>>> import numpy as np
>>> np.set_printoptions(precision=3, suppress=True, linewidth=200, legacy="1.25")
>>> feats = np.load("m.npy")
>>> feats
array([[ 4.,  0.,  0.,  0.,  0.,  0.,  0.,  0.,  0.],
       [ 0.,  8.,  2.,  0.,  6., -6.,  0.,  4., -6.],
       [ 0.,  2.,  5.,  0.,  3., -3.,  0.,  2., -3.],
       [ 0.,  0.,  0.,  4.,  0.,  0.,  0.,  0.,  0.],
       [ 0.,  6.,  3.,  0., 13., -9.,  0.,  6., -9.],
       [ 0., -6., -3.,  0., -9., 13.,  0., -6.,  9.],
       [ 0.,  0.,  0.,  0.,  0.,  0.,  4.,  0.,  0.],
       [ 0.,  4.,  2.,  0.,  6., -6.,  0.,  8., -6.],
       [ 0., -6., -3.,  0., -9.,  9.,  0., -6., 13.]])
>>> gram = feats.T @ feats
>>> print((feats @ feats.T).shape)
(9, 9)
>>> np.linalg.eigvalsh(gram)[::-1]
array([1600.,   16.,   16.,   16.,   16.,   16.,   16.,   16.,   16.])
>>> np.trace(gram), (feats ** 2).sum()
(1728.0, 1728.0)
>>> np.diag(gram)
array([ 16., 192.,  60.,  16., 412., 412.,  16., 192., 412.])
>>> np.allclose(gram, gram.T)
True
>>> np.linalg.matrix_rank(gram)
9
>>> ev, vecs = np.linalg.eigh(feats)
>>> x0 = np.array([-2, 0, 2, -3, -3, -2, -3, -3, -1])
>>> np.linalg.eigvalsh(feats[1:, 1:])
array([ 4.,  4.,  4.,  4.,  4.,  4.,  4., 40.])
>>> np.abs(feats).sum(axis=1).max(), round(np.abs(ev).max(), 3)
(46.0, 40.0)
>>> print(np.round(vecs * np.abs(ev) @ vecs.T, 3) + 0)
[[ 4.  0.  0.  0.  0.  0.  0.  0.  0.]
 [ 0.  8.  2.  0.  6. -6.  0.  4. -6.]
 [ 0.  2.  5.  0.  3. -3.  0.  2. -3.]
 [ 0.  0.  0.  4.  0.  0.  0.  0.  0.]
 [ 0.  6.  3.  0. 13. -9.  0.  6. -9.]
 [ 0. -6. -3.  0. -9. 13.  0. -6.  9.]
 [ 0.  0.  0.  0.  0.  0.  4.  0.  0.]
 [ 0.  4.  2.  0.  6. -6.  0.  8. -6.]
 [ 0. -6. -3.  0. -9.  9.  0. -6. 13.]]
>>> np.round(vecs * np.maximum(ev, 0) @ vecs.T, 3) + 0
array([[ 4.,  0.,  0.,  0.,  0.,  0.,  0.,  0.,  0.],
       [ 0.,  8.,  2.,  0.,  6., -6.,  0.,  4., -6.],
       [ 0.,  2.,  5.,  0.,  3., -3.,  0.,  2., -3.],
       [ 0.,  0.,  0.,  4.,  0.,  0.,  0.,  0.,  0.],
       [ 0.,  6.,  3.,  0., 13., -9.,  0.,  6., -9.],
       [ 0., -6., -3.,  0., -9., 13.,  0., -6.,  9.],
       [ 0.,  0.,  0.,  0.,  0.,  0.,  4.,  0.,  0.],
       [ 0.,  4.,  2.,  0.,  6., -6.,  0.,  8., -6.],
       [ 0., -6., -3.,  0., -9.,  9.,  0., -6., 13.]])
>>> M2 = feats / np.sqrt((feats ** 2).mean(axis=1, keepdims=True))
>>> np.linalg.matrix_rank(M2) == np.linalg.matrix_rank(feats)
True
>>> np.linalg.norm(M2, axis=1)
array([3., 3., 3., 3., 3., 3., 3., 3., 3.])
>>> M2[4]
array([ 0.   ,  0.887,  0.443,  0.   ,  1.921, -1.33 ,  0.   ,  0.887, -1.33 ])
>>> np.linalg.matrix_rank(feats - feats.mean(axis=1, keepdims=True))
8
>>> X = np.loadtxt("arr.csv", delimiter=",")
>>> X
array([[ -5.364,   7.555,   5.976,   9.367,   4.689,   7.701,  -3.484],
       [ 10.28 ,  -8.844,  -3.478, -11.193,  -5.861, -24.379,  -5.879],
       [  3.852,  -2.813,  -3.402,  -3.578,  -2.897,  -6.801,  -1.97 ],
       [ -2.569,  -0.083,   1.525,   0.797,   0.759,   5.702,   2.274],
       [  0.867,  -0.851,   1.904,  -0.185,  -1.204,  -8.549,  -3.979],
       [ -7.117,   4.079,   4.84 ,   6.885,   2.913,  11.344,   2.12 ],
       [  5.295,  -0.601,  -2.847,  -2.065,  -1.975, -12.08 ,  -6.696],
       [ -1.67 ,  -5.367,  -0.53 ,  -4.281,  -0.706,   6.749,   6.769],
       [ -3.105,   3.425,  -0.001,   4.201,   1.985,  10.074,   1.103],
       [ -0.353,   0.401,  -3.306,  -0.623,   0.346,   5.118,   3.684],
       [ -2.076,   6.999,   0.283,   6.86 ,   2.023,   6.444,  -1.817],
       [  1.575,  -1.06 ,  -2.674,  -1.796,  -1.352,  -1.309,   1.131],
       [  4.583,   0.573,  -2.693,  -0.743,  -0.964,  -8.127,  -5.434],
       [  3.957,  -1.858,  -0.099,  -2.345,  -0.653, -13.58 ,  -5.087],
       [ -0.037,  -0.129,  -3.117,  -0.541,  -1.539,   0.477,   1.812],
       [  0.61 ,  -0.687,   0.123,  -0.83 ,   0.324,  -1.199,  -0.174],
       [  5.324,   2.071,  -3.667,  -0.09 ,  -2.091, -11.569,  -7.442],
       [ -0.494,   4.727,   1.448,   4.75 ,   0.336,   0.953,  -4.603],
       [  4.358,  -5.38 ,  -2.627,  -6.003,  -4.751, -11.136,  -0.263],
       [  2.155,  -1.01 ,  -2.912,  -2.002,   0.211,  -0.213,   0.138],
       [ -4.365,  -1.128,  -2.04 ,  -0.517,   0.741,  15.71 ,  10.495],
       [ -2.784,   6.018,   2.913,   7.04 ,   3.042,   3.19 ,  -5.159],
       [ -2.585,  -3.297,   4.09 ,  -1.717,   2.223,   1.442,   2.932]])
>>> theta = np.radians(30)
>>> R = np.eye(7)
>>> R[5, 5] = R[0, 0] = np.cos(theta)
>>> R[5, 0], R[0, 5] = -np.sin(theta), np.sin(theta)
>>> R
array([[ 0.866,  0.   ,  0.   ,  0.   ,  0.   ,  0.5  ,  0.   ],
       [ 0.   ,  1.   ,  0.   ,  0.   ,  0.   ,  0.   ,  0.   ],
       [ 0.   ,  0.   ,  1.   ,  0.   ,  0.   ,  0.   ,  0.   ],
       [ 0.   ,  0.   ,  0.   ,  1.   ,  0.   ,  0.   ,  0.   ],
       [ 0.   ,  0.   ,  0.   ,  0.   ,  1.   ,  0.   ,  0.   ],
       [-0.5  ,  0.   ,  0.   ,  0.   ,  0.   ,  0.866,  0.   ],
       [ 0.   ,  0.   ,  0.   ,  0.   ,  0.   ,  0.   ,  1.   ]])
>>> M2 = X @ R.T
>>> print(np.abs(M2 - X).max(axis=0))
[13.567  0.     0.     0.     0.     2.039  0.   ]
>>> print(np.allclose(np.linalg.norm(X, axis=1), np.linalg.norm(M2, axis=1)))
True
